$ python -q
>>> import numpy as np
>>> np.set_printoptions(precision=3, suppress=True, linewidth=120)
>>> def rnd(a):
...     return np.round(a, 3) + 0
... 
>>> A = np.loadtxt("x.csv", delimiter=",")
>>> print(A)
[[ 1. -1.  1. -1.  1. -1.  1. -1.]
 [ 1. -1. -1.  1. -1.  1.  1. -1.]
 [ 1.  1.  1.  1. -1. -1. -1. -1.]
 [ 1.  1. -1. -1. -1. -1.  1.  1.]
 [ 1.  1.  1.  1.  1.  1.  1.  1.]
 [ 1. -1.  1. -1. -1.  1. -1.  1.]
 [ 1. -1. -1.  1.  1. -1. -1.  1.]
 [ 1.  1. -1. -1.  1.  1. -1. -1.]]
>>> x0 = np.array([-1, -2, 1, 0, 2, 1, 1, 1])
>>> a = np.maximum(A @ x0, 0)
>>> print(np.flatnonzero(a > 1e-9))
[0 4 5 6]
>>> print(rnd(np.tanh(A @ x0)))
[ 0.995 -0.762 -1.    -1.     0.995  0.762  0.762 -0.995]
>>> print(a)
[3. 0. 0. 0. 3. 1. 1. 0.]
>>> print(np.maximum(A @ x0, 0) - np.maximum(-A @ x0, 0))
[ 3. -1. -7. -5.  3.  1.  1. -3.]
>>> print(np.maximum(A @ (3 * x0), 0))
[9. 0. 0. 0. 9. 3. 3. 0.]
>>> print(rnd(np.linalg.pinv(A)))
[[ 0.125  0.125  0.125  0.125  0.125  0.125  0.125  0.125]
 [-0.125 -0.125  0.125  0.125  0.125 -0.125 -0.125  0.125]
 [ 0.125 -0.125  0.125 -0.125  0.125  0.125 -0.125 -0.125]
 [-0.125  0.125  0.125 -0.125  0.125 -0.125  0.125 -0.125]
 [ 0.125 -0.125 -0.125 -0.125  0.125 -0.125  0.125  0.125]
 [-0.125  0.125 -0.125 -0.125  0.125  0.125 -0.125  0.125]
 [ 0.125  0.125 -0.125  0.125  0.125 -0.125 -0.125 -0.125]
 [-0.125 -0.125 -0.125  0.125  0.125  0.125  0.125 -0.125]]
>>> print(A @ A.T)
[[8. 0. 0. 0. 0. 0. 0. 0.]
 [0. 8. 0. 0. 0. 0. 0. 0.]
 [0. 0. 8. 0. 0. 0. 0. 0.]
 [0. 0. 0. 8. 0. 0. 0. 0.]
 [0. 0. 0. 0. 8. 0. 0. 0.]
 [0. 0. 0. 0. 0. 8. 0. 0.]
 [0. 0. 0. 0. 0. 0. 8. 0.]
 [0. 0. 0. 0. 0. 0. 0. 8.]]
>>> rng = np.random.default_rng(7028)
>>> idx = rng.permutation(8)
>>> other = A[:, idx] * rng.choice([-1, 1], 8)
>>> print(other)
[[-1. -1. -1. -1. -1. -1.  1.  1.]
 [ 1. -1. -1.  1. -1.  1.  1. -1.]
 [-1. -1. -1. -1.  1.  1. -1. -1.]
 [-1. -1.  1.  1.  1.  1.  1.  1.]
 [ 1. -1.  1. -1.  1. -1.  1. -1.]
 [ 1. -1.  1. -1. -1.  1. -1.  1.]
 [-1. -1.  1.  1. -1. -1. -1. -1.]
 [ 1. -1. -1.  1.  1. -1. -1.  1.]]
>>> left, _, Vt = np.linalg.svd(A.T @ other)
>>> print(left @ Vt)
[[ 0. -1.  0.  0.  0.  0.  0.  0.]
 [ 0.  0.  0.  0.  1.  0.  0.  0.]
 [ 0.  0.  0. -1.  0.  0.  0.  0.]
 [ 0.  0.  0.  0.  0.  0.  0. -1.]
 [ 0.  0.  0.  0.  0. -1.  0.  0.]
 [ 1.  0.  0.  0.  0.  0.  0.  0.]
 [ 0.  0.  0.  0.  0.  0.  1.  0.]
 [ 0.  0.  1.  0.  0.  0.  0.  0.]]
>>> print(rnd(np.linalg.lstsq(A, other)[0]))
[[ 0. -1.  0.  0.  0.  0.  0.  0.]
 [ 0.  0.  0.  0.  1.  0.  0.  0.]
 [ 0.  0.  0. -1.  0.  0.  0.  0.]
 [ 0.  0.  0.  0.  0.  0.  0. -1.]
 [ 0.  0.  0.  0.  0. -1.  0.  0.]
 [ 1.  0.  0.  0.  0.  0.  0.  0.]
 [ 0.  0.  0.  0.  0.  0.  1.  0.]
 [ 0.  0.  1.  0.  0.  0.  0.  0.]]
>>> print(idx)
[5 0 7 2 1 4 6 3]
